>>> import numpy as np
>>> from numpy import linalg as LA
>>> np.set_printoptions(precision=2, suppress=True, linewidth=100)
>>> m1 = np.maximum(np.array([[-2, -3],
...     [0, 2],
...     [0, 0],
...     [-1, -3],
...     [3, -3],
...     [1, 2],
...     [0, 0],
...     [-2, 0],
...     [0, -3],
...     [-2, 1],
...     [-1, -3],
...     [3, 3],
...     [2, 3],
...     [-1, 3],
...     [-1, -2],
...     [-2, 3],
...     [-3, 1],
...     [-2, 3],
...     [1, -3],
...     [3, 1],
...     [2, -2],
...     [-3, -1],
...     [3, -1],
...     [-3, 0],
...     [2, 2],
...     [1, -1],
...     [-1, 0]]) @ np.array([[-1, 2, 1], [-1, -2, -1]]) + np.array([0, 8, 0]), 0)
>>> m1
array([[ 5, 10,  1],
       [ 0,  4,  0],
       [ 0,  8,  0],
       [ 4, 12,  2],
       [ 0, 20,  6],
       [ 0,  6,  0],
       [ 0,  8,  0],
       [ 2,  4,  0],
       [ 3, 14,  3],
       [ 1,  2,  0],
       [ 4, 12,  2],
       [ 0,  8,  0],
       [ 0,  6,  0],
       [ 0,  0,  0],
       [ 3, 10,  1],
       [ 0,  0,  0],
       [ 2,  0,  0],
       [ 0,  0,  0],
       [ 2, 16,  4],
       [ 0, 12,  2],
       [ 0, 16,  4],
       [ 4,  4,  0],
       [ 0, 16,  4],
       [ 3,  2,  0],
       [ 0,  8,  0],
       [ 0, 12,  2],
       [ 1,  6,  0]])
>>> C2 = np.cov(m1, rowvar=False)
>>> np.polyfit(m1[:, 2], m1[:, 1], 1)
array([2.94, 4.62])
>>> LA.eigvalsh(C2)[::-1]
array([34.33,  2.73,  0.58])
>>> np.argwhere(np.triu(np.abs(np.corrcoef(m1.T)) > 0.8, 1))
array([[1, 2]])
>>> np.round(np.corrcoef(m1[:, 2], m1[:, 1])[0, 1], 2)
np.float64(0.89)
>>> np.corrcoef(m1.T)
array([[1.  , 0.07, 0.03],
       [0.07, 1.  , 0.89],
       [0.03, 0.89, 1.  ]])
>>> arr = np.loadtxt("a.csv", delimiter=",")
>>> arr
array([[ 3.,  4.,  0.],
       [ 4., -2.,  4.],
       [ 0.,  4.,  0.]])
>>> vals, evecs = LA.eigh(arr)
>>> LA.svd(arr, compute_uv=False)
array([6.27, 6.  , 1.27])
>>> vals.sum(), np.trace(arr)
(np.float64(1.0), np.float64(1.0))
>>> np.abs(evecs[:, -1])
array([0.74, 0.56, 0.37])
>>> np.abs(evecs[:, -1]).round(6).argmax()
np.int64(0)
>>> LA.eigvalsh(arr @ arr)
array([ 1.63, 36.  , 39.37])
>>> np.round(evecs.T @ arr @ evecs, 2) + 0
array([[-6.27,  0.  ,  0.  ],
       [ 0.  ,  1.27,  0.  ],
       [ 0.  ,  0.  ,  6.  ]])
>>> np.round(evecs @ np.diag(vals) @ evecs.T, 2) + 0
array([[ 3.,  4.,  0.],
       [ 4., -2.,  4.],
       [ 0.,  4.,  0.]])
>>> vals
array([-6.27,  1.27,  6.  ])
>>> np.round(evecs.T @ evecs, 2) + 0
array([[1., 0., 0.],
       [0., 1., 0.],
       [0., 0., 1.]])
>>> (vals > 1e-8).sum(), (vals < -1e-8).sum()
(np.int64(2), np.int64(1))
>>> O, r_ = LA.qr(arr)
>>> np.round(O.T @ O, 2) + 0
array([[1., 0., 0.],
       [0., 1., 0.],
       [0., 0., 1.]])
>>> r_
array([[-5.  , -0.8 , -3.2 ],
       [ 0.  ,  5.95, -1.78],
       [ 0.  ,  0.  ,  1.61]])
>>> np.trace(O @ O.T)
np.float64(3.0)
>>> rng = np.random.default_rng(97)
>>> M2 = arr + rng.integers(-2, 3, (3, 2)) @ rng.integers(-2, 3, (2, 3))
>>> M2
array([[ 1.,  0., -1.],
       [ 4., -6.,  2.],
       [ 0.,  4.,  0.]])
>>> np.abs(M2 - arr).sum(axis=1)
array([7., 6., 0.])
>>> LA.matrix_rank(M2 - arr, tol=1e-8)
np.int64(2)
>>> u, g = M2[2], M2[0]
>>> u @ g
np.float64(0.0)
>>> pr = (u @ g) / (u @ u) * u
>>> round(LA.norm(u + g) ** 2 + LA.norm(u - g) ** 2, 2)
np.float64(36.0)
>>> LA.matrix_rank(np.outer(u, g))
np.int64(1)
>>> pr
array([0., 0., 0.])
>>> np.outer(u, g)
array([[ 0.,  0., -0.],
       [ 4.,  0., -4.],
       [ 0.,  0., -0.]])
>>> (g - pr) @ u
np.float64(0.0)
>>> u = np.array([2, 1, 1])
>>> M2 = arr + np.outer(u, np.eye(3)[1])
>>> M2
array([[ 3.,  6.,  0.],
       [ 4., -1.,  4.],
       [ 0.,  5.,  0.]])
>>> W0 = np.load("case19.npy")
>>> W0
array([[ 0.6 ,  1.5 ,  1.1 ],
       [-1.2 , -0.3 , -0.5 ],
       [-1.32, -0.19, -0.56],
       [ 0.3 ,  0.1 , -0.5 ],
       [-0.2 , -0.5 ,  0.2 ]])
>>> O = W0.astype(float).copy()
>>> for j in range(3):
...     O[:, j] -= O[:, :j] @ (O[:, :j].T @ O[:, j])
...     O[:, j] /= LA.norm(O[:, j])
... 
>>> np.round(O.T @ W0, 2) + 0
array([[1.92, 0.86, 0.94],
       [0.  , 1.38, 0.69],
       [0.  , 0.  , 0.84]])
>>> np.round(O.T @ O, 2) + 0
array([[1., 0., 0.],
       [0., 1., 0.],
       [0., 0., 1.]])
>>> round(float(LA.norm(W0[0], 1)), 2), round(float(LA.norm(W0[0], np.inf)), 2)
(3.2, 1.5)
>>> np.round(LA.norm(W0[0] - W0[4]), 2)
np.float64(2.33)
>>> round(W0[0] @ W0[4], 2)
np.float64(-0.65)
>>> LA.norm(W0, axis=1).argmax()
np.int64(0)
>>> LA.norm(W0, axis=1)
array([1.95, 1.33, 1.45, 0.59, 0.57])
>>> x0 = np.array([0, 0, -2])
>>> y = W0 @ x0
>>> y
array([-2.2 ,  1.  ,  1.12,  1.  , -0.4 ])
>>> np.round(LA.lstsq(W0, y)[0], 2) + 0
array([ 0.,  0., -2.])
>>> try:
...     LA.solve(W0, y)
... except LA.LinAlgError as e:
...     print(e)
... 
Last 2 dimensions of the array must be square
>>> y = y + 0.3 * rng.normal(size=5)
>>> y
array([-2.35,  0.6 ,  1.42,  0.6 , -0.08])
>>> beta, *_ = LA.lstsq(W0, y)
>>> round(float(LA.norm(y - W0 @ beta)), 2)
0.55
>>> beta
array([-0.13, -0.4 , -1.48])
>>> beta.round()
array([-0., -0., -1.])
>>> np.round(W0.T @ (y - W0 @ beta), 2) + 0
array([0., 0., 0.])
>>> [round(float(LA.norm(LA.solve(W0.T @ W0 + lam * np.eye(3), W0.T @ y))), 2) for lam in (0, 1, 10, 100)]
[1.54, 1.02, 0.42, 0.06]
>>> M2 = W0 / np.sqrt((W0 ** 2).mean(axis=1, keepdims=True))
>>> LA.matrix_rank(W0 - W0.mean(axis=1, keepdims=True))
np.int64(2)
>>> M2[0]
array([0.53, 1.33, 0.97])
>>> W0 - W0.mean(axis=1, keepdims=True)
array([[-0.47,  0.43,  0.03],
       [-0.53,  0.37,  0.17],
       [-0.63,  0.5 ,  0.13],
       [ 0.33,  0.13, -0.47],
       [-0.03, -0.33,  0.37]])
>>> O, r_ = LA.qr(W0)
>>> np.round(np.trace(O @ O.T), 2)
np.float64(3.0)
>>> np.abs(np.diag(r_))
array([1.92, 1.38, 0.84])
>>> O @ r_
array([[ 0.6 ,  1.5 ,  1.1 ],
       [-1.2 , -0.3 , -0.5 ],
       [-1.32, -0.19, -0.56],
       [ 0.3 ,  0.1 , -0.5 ],
       [-0.2 , -0.5 ,  0.2 ]])
>>> np.allclose(r_.T @ r_, W0.T @ W0)
True
>>> E = np.array([[0.0, -3.0, 0.0, 0.0, 0.0],
...     [-3.0, -1.0, -3.0, 0.0, 0.0],
...     [0.0, -3.0, 1.0, -3.0, 0.0],
...     [0.0, 0.0, -3.0, -2.0, -3.0],
...     [0.0, 0.0, 0.0, -3.0, -3.0]])
>>> E
array([[ 0., -3.,  0.,  0.,  0.],
       [-3., -1., -3.,  0.,  0.],
       [ 0., -3.,  1., -3.,  0.],
       [ 0.,  0., -3., -2., -3.],
       [ 0.,  0.,  0., -3., -3.]])
>>> O, evecs = LA.qr(E[:, :4])[0], LA.qr(E[:, 4:])[0]
>>> sv = LA.svd(O.T @ evecs, compute_uv=False)
>>> np.round(LA.norm(O @ O.T - evecs @ evecs.T, 2), 2)
np.float64(1.0)
>>> sv
array([0.94])
>>> round(float(LA.det(E[::-1])), 2)
-216.0
>>> LA.eigvals(E)
array([ 4.84,  1.78, -0.91, -4.32, -6.4 ])
>>> round(float(LA.eigvals(E).sum().real), 2)
-5.0
>>> np.einsum("ii->", E)
np.float64(-5.0)
>>> T = np.stack([arr, 5 * arr, arr[::-1]])
>>> LA.matrix_rank(T)
array([3, 3, 3])
>>> T.sum(axis=0)
array([[ 18.,  28.,   0.],
       [ 28., -14.,  28.],
       [  3.,  28.,   0.]])
>>> proj = np.triu(np.array([[3, 0, -9, 3, 8],
...     [-6, 7, 4, 3, -6],
...     [8, -9, 3, -1, 8],
...     [7, -8, -3, 7, 9],
...     [-2, -3, -1, 6, 8]]), 1) + np.eye(5)
>>> M2 = proj @ E @ LA.inv(proj)
>>> round(LA.det(M2), 2)
np.float64(-216.0)
>>> LA.matrix_rank(M2)
np.int64(5)
>>> np.poly(M2)
array([   1.,    5.,  -31., -122.,  156.,  216.])
>>> u = np.array([3, 3, 3, 2, 3])
>>> M2 = E + np.outer(u, np.eye(5)[1])
>>> round(LA.det(M2) / LA.det(E), 2), round(1 + LA.solve(E, u)[1], 2)
(np.float64(-0.0), np.float64(0.0))
>>> X = np.loadtxt("layer6.csv", delimiter=",")
>>> X
array([[1., 0., 1., 2.],
       [0., 0., 0., 0.],
       [1., 0., 1., 2.],
       [2., 0., 2., 4.]])
>>> labels = rng.permutation(4)
>>> labels
array([0, 1, 3, 2])
>>> M2 = X[labels][:, labels]
>>> np.round(np.sort(np.abs(LA.eigvals(M2))), 2) + 0
array([0., 0., 0., 6.])
>>> np.diag(M2)
array([1., 0., 4., 1.])
>>> M2
array([[1., 0., 2., 1.],
       [0., 0., 0., 0.],
       [2., 0., 4., 2.],
       [1., 0., 2., 1.]])
